>>> import numpy as np
>>> np.set_printoptions(precision=2, suppress=True, linewidth=160, legacy="1.25")
>>> def tidy(a):
...     return np.round(a, 2) + 0
... 
>>> mat = np.load("data.npy")
>>> mat
array([[12,  0,  0,  0,  0,  1,  0,  0, 15,  0,  0],
       [17,  0,  9,  2,  0,  0,  0,  0,  5,  0,  0],
       [ 6,  5,  6,  0,  0,  1,  0,  4,  7,  0,  0],
       [ 0, 13,  0, 12,  6,  0,  2,  0,  0,  0,  3],
       [12,  0, 18,  2,  0,  0,  0,  0,  8, 12,  0],
       [ 0,  0, 15,  0,  3,  5,  1,  5, 15,  6,  3],
       [ 0,  4,  0,  3, 12,  6, 11,  0,  6,  3, 16],
       [ 0,  0,  3, 12,  3,  0,  7,  0,  3, 12,  7],
       [ 0, 10,  0,  0,  0, 11,  0,  0, 16,  0,  9],
       [ 5,  8,  0,  3,  0,  0,  0,  3,  0,  0,  0],
       [ 0,  0,  6,  0,  0,  6,  2,  0, 16,  0,  7],
       [ 8,  9,  0,  0,  0,  3,  0,  0,  8,  0,  0],
       [ 1,  0,  0, 11,  0,  0,  3,  0,  2,  3,  4],
       [ 0,  0,  0,  0,  0,  5,  2,  0, 15,  0,  8],
       [ 0, 18,  0,  0,  3, 15,  1,  0, 15,  0, 13],
       [ 0,  1,  3,  0,  9,  8,  9,  0, 13,  3, 15],
       [ 0,  3,  9,  0,  6,  1,  1,  7,  4,  6,  0],
       [ 0,  0, 21,  0,  9,  0,  5,  7,  5, 21,  1],
       [ 0,  0,  9,  0, 12,  5, 11,  0, 10, 12, 14],
       [ 1,  0, 12,  9,  6,  0,  0,  7,  0, 15,  0],
       [ 8, 11,  0,  9,  0,  0,  0,  0,  0,  0,  0],
       [ 7,  0,  9, 22,  3,  0,  0,  4,  0, 18,  0],
       [ 2,  9,  0,  0,  0,  8,  0,  0, 13,  0,  7],
       [ 0,  0,  6,  9, 12,  0, 10,  0,  0, 15,  9],
       [ 0,  4,  6,  0,  6,  3,  2,  5,  6,  3,  3],
       [ 0,  5,  0,  0,  3,  5,  2,  0,  9,  0,  6],
       [ 7,  0,  6,  8,  0,  0,  0,  0,  0,  6,  0],
       [ 5,  4,  0,  1,  0,  3,  0,  0, 10,  0,  3],
       [ 9,  6,  0, 10,  0,  0,  0,  0,  0,  0,  0],
       [ 0,  6,  3,  0, 15,  5,  9,  7,  3,  6, 11],
       [ 1,  0,  9,  0,  0,  2,  0,  1, 10,  3,  0],
       [ 0, 11,  0,  7, 15,  2,  7,  8,  0,  3,  7],
       [14,  5,  3,  5,  0,  0,  0,  0,  0,  0,  0],
       [ 0,  4,  0,  0,  0, 11,  2,  0, 20,  0, 11]])
>>> basis = mat[[10, 20]].astype(float)
>>> for _ in range(7):
...     idx = np.linalg.norm(mat[:, None] - basis, axis=-1).argmin(axis=1)
...     basis = np.array([mat[idx == j].mean(axis=0) for j in range(2)])
... 
>>> idx
array([0, 1, 1, 1, 1, 0, 0, 1, 0, 1, 0, 0, 1, 0, 0, 0, 1, 1, 0, 1, 1, 1, 0, 1, 0, 0, 1, 0, 1, 0, 0, 1, 1, 0])
>>> np.bincount(idx)
array([17, 17])
>>> tidy(basis[1] - basis[0])
array([ 3.47, -0.71,  3.  ,  6.88, -0.18, -5.76, -1.  ,  1.29, -9.76,  4.41, -5.59])
>>> Xc = mat - mat.mean(axis=0)
>>> V = np.linalg.svd(Xc)[2][:10]
>>> Y = Xc - Xc @ V.T @ V
>>> tidy(np.cov(Xc @ V.T, rowvar=False))
array([[93.99,  0.  ,  0.  ,  0.  ,  0.  ,  0.  ,  0.  ,  0.  ,  0.  ,  0.  ],
       [ 0.  , 70.61,  0.  ,  0.  ,  0.  ,  0.  ,  0.  ,  0.  ,  0.  ,  0.  ],
       [ 0.  ,  0.  , 49.74,  0.  ,  0.  ,  0.  ,  0.  ,  0.  ,  0.  ,  0.  ],
       [ 0.  ,  0.  ,  0.  , 19.26,  0.  ,  0.  ,  0.  ,  0.  ,  0.  ,  0.  ],
       [ 0.  ,  0.  ,  0.  ,  0.  , 15.34,  0.  ,  0.  ,  0.  ,  0.  ,  0.  ],
       [ 0.  ,  0.  ,  0.  ,  0.  ,  0.  , 10.24,  0.  ,  0.  ,  0.  ,  0.  ],
       [ 0.  ,  0.  ,  0.  ,  0.  ,  0.  ,  0.  ,  3.67,  0.  ,  0.  ,  0.  ],
       [ 0.  ,  0.  ,  0.  ,  0.  ,  0.  ,  0.  ,  0.  ,  2.81,  0.  ,  0.  ],
       [ 0.  ,  0.  ,  0.  ,  0.  ,  0.  ,  0.  ,  0.  ,  0.  ,  1.83,  0.  ],
       [ 0.  ,  0.  ,  0.  ,  0.  ,  0.  ,  0.  ,  0.  ,  0.  ,  0.  ,  0.59]])
>>> np.linalg.norm(Y, axis=1).round(6).argmax()
13
>>> cov = np.cov(mat, rowvar=False)
>>> tidy(np.linalg.eigvalsh(cov)[::-1])
array([93.99, 70.61, 49.74, 19.26, 15.34, 10.24,  3.67,  2.81,  1.83,  0.59,  0.16])
>>> np.argwhere(np.triu(np.abs(np.corrcoef(mat.T)) > 0.8, 1))
array([[4, 6]])
>>> W0 = np.load("case19.npy")
>>> W0
array([[-2.,  0.,  0.,  0.,  0.,  0.,  0.,  0.,  0.,  0.],
       [ 0.,  7.,  6.,  6., 18.,  0.,  9., 12., 15.,  6.],
       [ 0.,  6.,  2.,  4., 12.,  0.,  6.,  8., 10.,  4.],
       [ 0.,  6.,  4.,  2., 12.,  0.,  6.,  8., 10.,  4.],
       [ 0., 18., 12., 12., 34.,  0., 18., 24., 30., 12.],
       [ 0.,  0.,  0.,  0.,  0., -2.,  0.,  0.,  0.,  0.],
       [ 0.,  9.,  6.,  6., 18.,  0.,  7., 12., 15.,  6.],
       [ 0., 12.,  8.,  8., 24.,  0., 12., 14., 20.,  8.],
       [ 0., 15., 10., 10., 30.,  0., 15., 20., 23., 10.],
       [ 0.,  6.,  4.,  4., 12.,  0.,  6.,  8., 10.,  2.]])
>>> x = np.array([6, 1, 8, 1, 8, 1, 2, 4, 3, 3])
>>> y = W0 @ x
>>> y
array([-12., 334., 208., 222., 656.,  -2., 332., 440., 554., 218.])
>>> tidy(np.linalg.solve(W0, W0[:, 0]))
array([1., 0., 0., 0., 0., 0., 0., 0., 0., 0.])
